$ python -q
>>> import numpy as np
>>> import numpy.linalg as la
>>> np.set_printoptions(precision=1, suppress=True, linewidth=160)
>>> A = np.loadtxt("mat.csv", delimiter=",")
>>> print(A)
[[ 0.  2. -3.]
 [ 2.  0.  0.]
 [-3.  0.  0.]]
>>> # symmetric, so the eigenvalues are real
>>> print(np.all(la.eigvalsh(A) > 0))
False
>>> print([round(float(la.det(A[:i, :i])), 2) + 0 for i in range(1, 4)])
[0.0, -4.0, 0.0]
>>> print(np.round(la.eigvalsh(A).min(), 1))
-3.6
>>> evals, evecs = la.eigh(A)
>>> x0 = np.array([3, 2, 5])
>>> print(evecs * np.maximum(evals, 0) @ evecs.T)
[[ 1.8  1.  -1.5]
 [ 1.   0.6 -0.8]
 [-1.5 -0.8  1.2]]
>>> print(x0 @ A @ x0)
-66.0
>>> print(round(float(x0 @ A @ x0 / (x0 @ x0)), 1), round(float(evals[0]), 1), round(evals[-1], 1))
-1.7 -3.6 3.6
>>> rng = np.random.default_rng(9917)
>>> labels = rng.permutation(3)
>>> print(labels)
[1 2 0]
>>> A2 = A[labels][:, labels]
>>> print(np.allclose(A2, A))
False
>>> print(round(la.det(A2), 1), round(float(la.det(A[labels])), 1))
0.0 0.0
>>> A2 = np.array([[3, 0], [2, 2]])
>>> M = np.tile(A2, (2, 2))
>>> print(M)
[[3 0 3 0]
 [2 2 2 2]
 [3 0 3 0]
 [2 2 2 2]]
>>> # column 2 repeats column 0
>>> print(round(la.det(2 * M), 1), np.round(la.det(M), 1))
0.0 0.0
>>> print(round(float(la.eigvals(M).sum().real), 1))
10.0
>>> print(np.round(la.det(M[::-1]), 1))
0.0
>>> print(np.kron(np.eye(2, dtype=int), M))
[[3 0 3 0 0 0 0 0]
 [2 2 2 2 0 0 0 0]
 [3 0 3 0 0 0 0 0]
 [2 2 2 2 0 0 0 0]
 [0 0 0 0 3 0 3 0]
 [0 0 0 0 2 2 2 2]
 [0 0 0 0 3 0 3 0]
 [0 0 0 0 2 2 2 2]]
>>> print(np.einsum("ij,ji->", M, M))
52
>>> print(round(la.det(M.T), 1))
0.0
